% python3 -q
>>> import numpy as np
>>> np.set_printoptions(precision=3, suppress=True, linewidth=140, sign=" ")
>>> rnd = lambda a: np.round(a, 3) + 0
>>> m1 = np.loadtxt("block6.csv", delimiter=",")
>>> print(m1)
[[-0.1   -0.74  -0.38 ]
 [ 0.06   0.515  0.235]
 [-0.197 -0.956 -0.664]
 [-0.119 -0.814 -0.446]
 [-0.217 -0.97  -0.706]
 [-0.178 -0.937 -0.617]
 [ 0.254  0.986  0.778]
 [-0.02  -0.188 -0.08 ]
 [-0.04  -0.363 -0.159]
 [ 0.178  0.937  0.617]
 [-0.04  -0.363 -0.159]
 [ 0.197  0.956  0.664]
 [ 0.235  0.979  0.744]
 [ 0.02   0.188  0.08 ]
 [-0.345 -0.998 -0.894]
 [-0.178 -0.937 -0.617]
 [-0.31  -0.995 -0.856]]
>>> left, sv, VT = np.linalg.svd(m1)
>>> print(np.argmax(sv[:-1] / (sv[1:] + 1e-6)) + 1)
1
>>> other = left[:, :1] @ np.diag(sv[:1]) @ VT[:1]
>>> print(np.linalg.matrix_rank(m1, rtol=0.05))
2
>>> print(rnd(np.linalg.norm(m1 - other, 2)), rnd(sv[1]))
0.358 0.358
>>> print(rnd(np.abs(m1 - other).max()))
0.112
>>> feats = np.array([[0.0, 0.0, 3.0, 0.0],
...     [0.0, 0.0, 1.0, 3.0],
...     [3.0, 1.0, 0.0, 0.0],
...     [0.0, 3.0, 0.0, 0.0]])
>>> Q = feats.astype(float).copy()
>>> for j in range(4):
...     Q[:, j] -= Q[:, :j] @ (Q[:, :j].T @ Q[:, j])
...     Q[:, j] /= np.linalg.norm(Q[:, j])
... 
>>> print(rnd(Q.T @ Q))
[[ 1.  0.  0.  0.]
 [ 0.  1.  0.  0.]
 [ 0.  0.  1.  0.]
 [ 0.  0.  0.  1.]]
>>> ev, vecs = np.linalg.eig(feats)
>>> print(rnd(ev))
[-3.541 -2.541  3.541  2.541]
>>> print(rnd(feats @ vecs[:, 0] - ev[0] * vecs[:, 0]))
[ 0.  0.  0.  0.]
>>> print(rnd(np.sort(np.linalg.eigvals(feats.T))))
[-3.541 -2.541  2.541  3.541]
>>> print(rnd(np.prod(ev)))
81.0
>>> ev, vecs = np.linalg.eigh(feats)
>>> vec = np.array([-9, -8, 1, 5])
>>> print(np.abs(feats).sum(axis=1).max(), rnd(np.abs(ev).max()))
4.0 3.541
>>> print(rnd(vecs * np.abs(ev) @ vecs.T))
[[ 2.959  0.493  0.     0.   ]
 [ 0.493  3.124  0.     0.   ]
 [ 0.     0.     3.124  0.493]
 [ 0.     0.     0.493  2.959]]
>>> print(vec @ feats @ vec)
-310.0
>>> print((np.sign(vecs[:, -1].round(6)) == np.sign(vecs[0, -1].round(6))).astype(int))
[ 1  1  1  1]
>>> E = np.array([[2, 0, -2], [-2, 2, 1], [2, -2, 1]])
>>> T = np.stack([E, -1 * E, E[::-1]])
>>> print(np.linalg.matrix_rank(T.reshape(3, -1)))
2
>>> print(rnd(np.linalg.det(T)))
[ 8. -8. -8.]
>>> print((T @ E.T).shape)
(3, 3, 3)
>>> print(T.shape)
(3, 3, 3)
>>> other = E[0, 0] * E[1:] - np.outer(E[1:, 0], E[0])
>>> print(other)
[[ 0  4 -2]
 [ 0 -4  6]]
>>> print(np.flatnonzero(~other.round(6).any(axis=1)))
[]
>>> vec = np.array([2, 0, 1])
>>> print(E * vec)
[[ 4  0 -2]
 [-4  0  1]
 [ 4  0  1]]
>>> print(np.sign((E @ vec).round(6)))
[ 1 -1  1]
>>> print(E @ np.ones(3))
[ 0.  1.  1.]
>>> vec = np.array([3, -3, 1])
>>> target = E @ vec
>>> coef, lr = np.zeros(3), 1 / np.linalg.norm(E, 2) ** 2
>>> for i in range(6):
...     coef -= lr * E.T @ (E @ coef - target)
...     if i % 2 == 0: print(i, round(np.linalg.norm(E @ coef - target), 3))
... 
0 3.476
2 1.531
4 0.692
>>> print(rnd(np.linalg.cond(E)))
6.041
>>> print(rnd(coef))
[ 2.852 -3.09   0.731]
>>> cov = E.T @ E
>>> print(np.allclose(cov, cov.T))
True
>>> print(rnd(np.linalg.svd(E, compute_uv=False) ** 2))
[ 19.03    6.448   0.522]
>>> print(cov)
[[12 -8 -4]
 [-8  8  0]
 [-4  0  6]]
>>> print(np.trace(cov), (E ** 2).sum())
26 26
>>> print(rnd(np.linalg.eigvalsh(cov)[::-1]))
[ 19.03    6.448   0.522]
